$ python3 -q
>>> import numpy as np
>>> np.set_printoptions(suppress=True, linewidth=160)
>>> arr = np.load("w.npy")
>>> print(arr)
[[7 4 0 0 0 0 1 0 0 0]
 [4 1 0 0 0 0 9 0 0 0]
 [0 0 4 3 9 7 0 2 9 3]
 [0 0 8 2 4 0 0 7 2 0]
 [0 0 4 4 8 5 0 1 9 8]
 [0 0 1 4 3 6 0 5 8 8]
 [9 1 0 0 0 0 9 0 0 0]
 [0 0 6 9 3 8 0 4 6 5]
 [0 0 3 0 9 3 0 9 9 0]
 [0 0 3 5 4 1 0 9 5 5]]
>>> # 2 blocks once reordered
>>> u = np.array([0, 2, 3])
>>> np.array([np.convolve(row, u, "same") for row in arr])
array([[14, 29, 12,  0,  0,  0,  2,  3,  0,  0],
       [ 8, 14,  3,  0,  0,  0, 18, 27,  0,  0],
       [ 0,  0,  8, 18, 27, 41, 21,  4, 24, 33],
       [ 0,  0, 16, 28, 14, 12,  0, 14, 25,  6],
       [ 0,  0,  8, 20, 28, 34, 15,  2, 21, 43],
       [ 0,  0,  2, 11, 18, 21, 18, 10, 31, 40],
       [18, 29,  3,  0,  0,  0, 18, 27,  0,  0],
       [ 0,  0, 12, 36, 33, 25, 24,  8, 24, 28],
       [ 0,  0,  6,  9, 18, 33,  9, 18, 45, 27],
       [ 0,  0,  6, 19, 23, 14,  3, 18, 37, 25]])
>>> feats = np.load("case14.npy")
>>> feats
array([[-10,  -7,  -3,  -5,   6,  -5,   4,   7,  -5,  -7,  -3],
       [ -3,   2,  -2,  -5,   8,   4,   1,  -3,   2,   9,  -2],
       [  0,  -5,   5,  -4,   9,  -1,  -1,   4,   2,   9,   8],
       [ -6,   5,   2,   1,   1,  -3,  -2,   1,  -7,   9,   7],
       [  8,  -9,  -3,  -7,   5,  -3,   6,  -5,   4,   5,   3],
       [  3,   2,  -7,  -5,   9,   0,   5,   1,  -3,   8,  -3],
       [  0,   2,  -1,   2,   6,  -6,   7,  -9,  -2,   8,   4],
       [  5,   7,  -4,  -6,   5,  -1,  -8, -14,  -6,  -5,   0],
       [ -9,  -1,   5,   1,   2,   3,   1,  -4,  -1,   2,   1],
       [ -5,  -7,   8,   8,   2,   1,  -2,   9,  -4,  -9,   8],
       [  6,  -2,   6,   6,   9,  -4,   7,  -3,   9,   5,   8]])
>>> q, vecs = np.linalg.qr(feats[:, :9])[0], np.linalg.qr(feats[:, 9:])[0]
>>> s = np.linalg.svd(q.T @ vecs, compute_uv=False)
>>> round(float(np.linalg.norm(q @ q.T - vecs @ vecs.T, 2)), 1)
1.0
>>> s.round(1)
array([1., 1.])
>>> (s > 0.9).sum()
np.int64(2)
>>> W = np.array([[1, 2],
...     [1, -1],
...     [2, 1],
...     [0, 2],
...     [-1, 2],
...     [0, 1],
...     [0, 2],
...     [-2, -2],
...     [2, -1],
...     [-2, -2],
...     [0, -2]])
>>> coef = np.array([0, -1])
>>> act = np.maximum(feats @ W + coef, 0)
>>> act
array([[ 0,  0],
       [ 0,  0],
       [ 0,  0],
       [ 0,  0],
       [ 0, 16],
       [ 0,  5],
       [ 0, 16],
       [25, 23],
       [ 0,  1],
       [ 0,  9],
       [21, 30]])
>>> np.linalg.matrix_rank(act)
np.int64(2)
>>> cent = np.array([[1, 2], [0, 0]])
>>> (act @ cent).round(6).argmax(axis=1)
array([0, 0, 0, 0, 0, 0, 0, 1, 0, 0, 1])
>>> act @ cent
array([[ 0,  0],
       [ 0,  0],
       [ 0,  0],
       [ 0,  0],
       [ 0,  0],
       [ 0,  0],
       [ 0,  0],
       [25, 50],
       [ 0,  0],
       [ 0,  0],
       [21, 42]])
>>> act.ravel(order="F")
array([ 0,  0,  0,  0,  0,  0,  0, 25,  0,  0, 21,  0,  0,  0,  0, 16,  5, 16, 23,  1,  9, 30])
>>> T = act.reshape(11, 2, -1)
>>> T.transpose(1, 0, 2)
array([[[ 0],
        [ 0],
        [ 0],
        [ 0],
        [ 0],
        [ 0],
        [ 0],
        [25],
        [ 0],
        [ 0],
        [21]],

       [[ 0],
        [ 0],
        [ 0],
        [ 0],
        [16],
        [ 5],
        [16],
        [23],
        [ 1],
        [ 9],
        [30]]])
>>> T[:, 0]
array([[ 0],
       [ 0],
       [ 0],
       [ 0],
       [ 0],
       [ 0],
       [ 0],
       [25],
       [ 0],
       [ 0],
       [21]])
>>> T.sum(axis=1)
array([[ 0],
       [ 0],
       [ 0],
       [ 0],
       [16],
       [ 5],
       [16],
       [48],
       [ 1],
       [ 9],
       [51]])
>>> np.einsum("ihd,jhd->hij", T, T).shape
(2, 11, 11)
>>> B = np.linalg.inv(arr)
>>> np.allclose(B, arr.T)
False
>>> np.round(np.linalg.cond(arr), 1)
np.float64(88.9)
>>> np.round(np.linalg.slogdet(arr)[0], 1)
np.float64(1.0)
>>> round(float(np.linalg.det(arr) * np.linalg.det(B)), 1)
1.0
>>> B.round(1) + 0
array([[ 0. , -0.2,  0. ,  0. ,  0. ,  0. ,  0.2,  0. ,  0. ,  0. ],
       [ 0.3,  0.3,  0. ,  0. ,  0. ,  0. , -0.3,  0. ,  0. ,  0. ],
       [ 0. ,  0. , -0.3,  0.1,  0.2,  0. ,  0. ,  0.1,  0.1, -0.2],
       [ 0. ,  0. , -0.2, -0.2,  0.2, -0.3,  0. ,  0.2,  0.2,  0.1],
       [ 0. ,  0. ,  0.7,  0.1, -0.3,  0. ,  0. , -0.3, -0.4,  0.4],
       [ 0. ,  0. ,  0.7,  0.2, -0.5,  0.3,  0. , -0.3, -0.4,  0.2],
       [ 0. ,  0.2,  0. ,  0. ,  0. ,  0. , -0.1,  0. ,  0. ,  0. ],
       [ 0. ,  0. ,  0.3,  0.1, -0.2,  0.1,  0. , -0.1, -0.2,  0.2],
       [ 0. ,  0. , -1.2, -0.2,  0.7, -0.3,  0. ,  0.6,  0.8, -0.5],
       [ 0. ,  0. ,  0.3,  0.1, -0.1,  0.2,  0. , -0.3, -0.3,  0.2]])
>>> np.round(arr @ B, 1) + 0
array([[1., 0., 0., 0., 0., 0., 0., 0., 0., 0.],
       [0., 1., 0., 0., 0., 0., 0., 0., 0., 0.],
       [0., 0., 1., 0., 0., 0., 0., 0., 0., 0.],
       [0., 0., 0., 1., 0., 0., 0., 0., 0., 0.],
       [0., 0., 0., 0., 1., 0., 0., 0., 0., 0.],
       [0., 0., 0., 0., 0., 1., 0., 0., 0., 0.],
       [0., 0., 0., 0., 0., 0., 1., 0., 0., 0.],
       [0., 0., 0., 0., 0., 0., 0., 1., 0., 0.],
       [0., 0., 0., 0., 0., 0., 0., 0., 1., 0.],
       [0., 0., 0., 0., 0., 0., 0., 0., 0., 1.]])
>>> (np.abs(B) > 1e-9).astype(int)
array([[0, 1, 0, 0, 0, 0, 1, 0, 0, 0],
       [1, 1, 0, 0, 0, 0, 1, 0, 0, 0],
       [0, 0, 1, 1, 1, 1, 0, 1, 1, 1],
       [0, 0, 1, 1, 1, 1, 0, 1, 1, 1],
       [0, 0, 1, 1, 1, 1, 0, 1, 1, 1],
       [0, 0, 1, 1, 1, 1, 0, 1, 1, 1],
       [1, 1, 0, 0, 0, 0, 1, 0, 0, 0],
       [0, 0, 1, 1, 1, 1, 0, 1, 1, 1],
       [0, 0, 1, 1, 1, 1, 0, 1, 1, 1],
       [0, 0, 1, 1, 1, 1, 0, 1, 1, 1]])
